>>> import numpy as np
>>> np.set_printoptions(precision=4, suppress=True, linewidth=140)
>>> rnd = lambda a: np.round(a, 4) + 0
>>> arr = np.load("layer9.npy")
>>> arr
array([[-2,  2, -2,  0,  2, -2, -1, -1,  0,  2],
       [-4,  4, -4,  0,  4, -4, -2, -2,  0,  4],
       [ 2, -2,  2,  0, -2,  2,  1,  1,  0, -2],
       [-4,  4, -4,  0,  4, -4, -2, -2,  0,  4],
       [-2,  2, -2,  0,  2, -2, -1, -1,  0,  2],
       [ 4, -4,  4,  0, -4,  4,  2,  2,  0, -4]])
>>> # columns 0 and 2 are equal
>>> vec = np.array([-3, 1, 3, -1, 3, 2, 0, -1, 3, -2])
>>> a = np.maximum(arr @ vec, 0)
>>> a
array([1, 2, 0, 2, 1, 0])
>>> rnd(np.tanh(arr @ vec))
array([ 0.7616,  0.964 , -0.7616,  0.964 ,  0.7616, -0.964 ])
>>> f = np.array([0, 4, 4])
>>> np.convolve(arr[3], f)
array([  0, -16,   0,   0, -16,  16,   0, -24, -16,  -8,  16,  16])
>>> np.cross(arr[3, :3], arr[4, :3])
array([0, 0, 0])
>>> np.polyval(f, arr[3])
array([-12,  20, -12,   4,  20, -12,  -4,  -4,   4,  20])
>>> K = np.array([[9, 0, 2, 6],
...     [9, 5, 8, 3],
...     [0, 0, 2, 1],
...     [6, 1, 2, 8],
...     [7, 8, 3, 5],
...     [3, 4, 9, 6],
...     [4, 8, 6, 1],
...     [0, 6, 5, 4]])
>>> K[-1] = K[0] + 5 * K[1]
>>> K
array([[ 9,  0,  2,  6],
       [ 9,  5,  8,  3],
       [ 0,  0,  2,  1],
       [ 6,  1,  2,  8],
       [ 7,  8,  3,  5],
       [ 3,  4,  9,  6],
       [ 4,  8,  6,  1],
       [54, 25, 42, 21]])
>>> vec = np.array([2, 0, 2, 2])
>>> target = K @ vec
>>> rnd(np.linalg.pinv(K) @ K)
array([[1., 0., 0., 0.],
       [0., 1., 0., 0.],
       [0., 0., 1., 0.],
       [0., 0., 0., 1.]])
>>> rnd(np.linalg.solve(K.T @ K, K.T @ target))
array([2., 0., 2., 2.])
>>> try:
...     np.linalg.solve(K, target)
... except np.linalg.LinAlgError as e:
...     print(e)
... 
Last 2 dimensions of the array must be square
>>> rnd(np.linalg.lstsq(K, target)[0])
array([2., 0., 2., 2.])
>>> rng = np.random.default_rng(950)
>>> target = target + 0.1 * rng.normal(size=8)
>>> rnd(target)
array([ 33.9246,  39.7882,   5.9375,  31.8228,  30.0997,  35.8842,  22.0114, 234.1886])
>>> beta, *_ = np.linalg.lstsq(K, target)
>>> rnd(beta)
array([2.0147, 0.0131, 1.989 , 1.9753])
>>> beta.round()
array([2., 0., 2., 2.])
>>> [round(float(np.linalg.norm(np.linalg.solve(K.T @ K + lam * np.eye(4), K.T @ target))), 2) for lam in (0, 1, 10, 100)]
[3.45, 3.44, 3.35, 3.11]
>>> rnd(np.linalg.norm(target - K @ beta))
np.float64(0.2757)
>>> f = np.array([6, -6, -6])
>>> np.convolve(K[4], f)
array([ 42,   6, -72, -36, -48, -30])
>>> np.array([np.convolve(row, f, "same") for row in K])
array([[ -54,  -42,   24,  -48],
       [ -24,  -36,  -60,  -66],
       [   0,   12,   -6,  -18],
       [ -30,  -30,   30,  -60],
       [   6,  -72,  -36,  -48],
       [   6,   12,  -42,  -90],
       [  24,  -36,  -78,  -42],
       [-174, -222, -276, -378]])
>>> np.polyval(f, K[4])
array([246, 330,  30, 114])
>>> vec = np.array([4, 0, 5, 3])
>>> K @ np.ones(4)
array([ 17.,  25.,   3.,  17.,  23.,  22.,  19., 142.])
>>> (K * vec).sum(axis=1)
array([ 64,  85,  13,  58,  58,  75,  49, 489])
>>> K @ (2 * vec)
array([128, 170,  26, 116, 116, 150,  98, 978])
>>> vec @ K
Traceback (most recent call last):
  File "<python-input-39>", line 1, in <module>
    vec @ K
    ~~~~^~~
ValueError: matmul: Input operand 1 has a mismatch in its core dimension 0, with gufunc signature (n?,k),(k,m?)->(n?,m?) (size 8 is different from 4)
>>> K @ np.eye(4)[0]
array([ 9.,  9.,  0.,  6.,  7.,  3.,  4., 54.])
>>> F = np.array([[1, 0, 0, 0, 0, 0, 0, 0],
...     [-3, 1, 0, 0, 0, 0, 0, 0],
...     [-4, 1, 1, 0, 0, 0, 0, 0],
...     [-2, -2, -4, 1, 0, 0, 0, 0],
...     [4, 0, 2, -3, 1, 0, 0, 0],
...     [0, -2, 5, -2, 5, 1, 0, 0],
...     [-3, -1, 4, 4, -2, 3, 1, 0],
...     [5, 2, 2, -5, -5, 4, -5, 1]])
>>> Y = F / np.linalg.norm(F, axis=1, keepdims=True)
>>> cov = Y @ Y.T
>>> np.argwhere(np.triu(np.abs(cov) > 0.95, 1))
array([[1, 2]])
>>> rnd(np.linalg.norm(Y, axis=1))
array([1., 1., 1., 1., 1., 1., 1., 1.])
>>> np.linalg.cond(F) > 100
np.True_
>>> np.argsort(-np.linalg.norm(F, axis=0).round(6), kind="stable")[:3]
array([0, 2, 3])
>>> left, sigma, Vh = np.linalg.svd(F)
>>> rnd(sigma)
array([12.42  ,  8.719 ,  7.9213,  4.3713,  3.3287,  0.8433,  0.2751,  0.0003])
>>> np.argmax(sigma[:-1] / (sigma[1:] + 1e-6)) + 1
np.int64(7)
>>> Y = left[:, :7] @ np.diag(sigma[:7]) @ Vh[:7]
>>> np.linalg.matrix_rank(F, rtol=0.05)
np.int64(6)
>>> np.linalg.matrix_rank(Y)
np.int64(7)
>>> rnd(np.linalg.norm(F - Y, 2)), rnd(sigma[7])
(np.float64(0.0003), np.float64(0.0003))
>>> rnd(Y)
array([[ 1.    ,  0.    ,  0.    ,  0.    ,  0.    ,  0.    ,  0.    , -0.0003],
       [-3.    ,  1.    ,  0.    ,  0.    ,  0.    ,  0.    ,  0.    ,  0.0001],
       [-4.    ,  1.    ,  1.    ,  0.    ,  0.    ,  0.    ,  0.    , -0.0001],
       [-2.    , -2.    , -4.    ,  1.    ,  0.    ,  0.    ,  0.    ,  0.    ],
       [ 4.    ,  0.    ,  2.    , -3.    ,  1.    ,  0.    ,  0.    ,  0.    ],
       [ 0.    , -2.    ,  5.    , -2.    ,  5.    ,  1.    ,  0.    ,  0.    ],
       [-3.    , -1.    ,  4.    ,  4.    , -2.    ,  3.    ,  1.    ,  0.    ],
       [ 5.    ,  2.    ,  2.    , -5.    , -5.    ,  4.    , -5.    ,  1.    ]])
>>> A = np.load("out14.npy")
>>> A
array([[-1., -2.,  0.,  2.,  0., -2., -1.,  1., -2.],
       [-2.,  2.,  0., -4.,  0.,  4.,  2., -2.,  4.],
       [ 0.,  0., -2.,  0.,  0.,  0.,  0.,  0.,  0.],
       [ 2., -4.,  0.,  2.,  0., -4., -2.,  2., -4.],
       [ 0.,  0.,  0.,  0., -2.,  0.,  0.,  0.,  0.],
       [-2.,  4.,  0., -4.,  0.,  2.,  2., -2.,  4.],
       [-1.,  2.,  0., -2.,  0.,  2., -1., -1.,  2.],
       [ 1., -2.,  0.,  2.,  0., -2., -1., -1., -2.],
       [-2.,  4.,  0., -4.,  0.,  4.,  2., -2.,  2.]])
>>> vals, vecs = np.linalg.eigh(A)
>>> vec = np.array([2, 0, 2, 2, 0, 0, 2, 2, 0])
>>> vec @ A @ vec
np.float64(-4.0)
>>> vec @ A @ vec / (vec @ vec), rnd(vals[0]), rnd(vals[-1])
(np.float64(-0.2), np.float64(-2.0), np.float64(17.0))
>>> (np.sign(vecs[:, -1].round(6)) == np.sign(vecs[0, -1].round(6))).astype(int)
array([1, 0, 0, 1, 0, 0, 0, 1, 0])
>>> np.abs(A).sum(axis=1).max(), rnd(np.abs(vals).max())
(np.float64(20.0), np.float64(17.0))
>>> w1 = np.array([[2, -3, -3],
...     [1, 1, 1],
...     [-2, 1, 0],
...     [-1, -1, 0],
...     [-1, 0, 2],
...     [-1, 1, 0],
...     [3, 2, 1],
...     [3, 3, 1],
...     [0, 3, 1]])
>>> beta = np.array([2, 1, 1])
>>> act = np.maximum(A @ w1 + beta, 0)
>>> rnd((act > 0).mean(axis=0))
array([0.5556, 0.5556, 0.5556])
>>> (act > 0).astype(int)
array([[0, 0, 0],
       [0, 1, 1],
       [1, 0, 1],
       [1, 0, 0],
       [1, 1, 0],
       [1, 1, 1],
       [0, 1, 1],
       [0, 0, 0],
       [1, 1, 1]])
>>> cent = np.array([[7, 1], [6, 2], [6, 1]])
>>> w1 @ cent
array([[-22,  -7],
       [ 19,   4],
       [ -8,   0],
       [-13,  -3],
       [  5,   1],
       [ -1,   1],
       [ 39,   8],
       [ 45,  10],
       [ 24,   7]])
>>> (act @ cent).round(6).argmax(axis=1)
array([0, 0, 0, 0, 0, 0, 0, 0, 0])
>>> rnd(np.sort(np.linalg.eigvals(A).real))
array([-2., -2., -2., -2., -2., -2., -2., -2., 17.])
>>> np.flatnonzero(np.linalg.matrix_power((A != 0) + (A.T != 0) + np.eye(9), 9)[6])
array([0, 1, 3, 5, 6, 7, 8])
>>> rnd(np.linalg.det(A))
np.float64(4352.0)
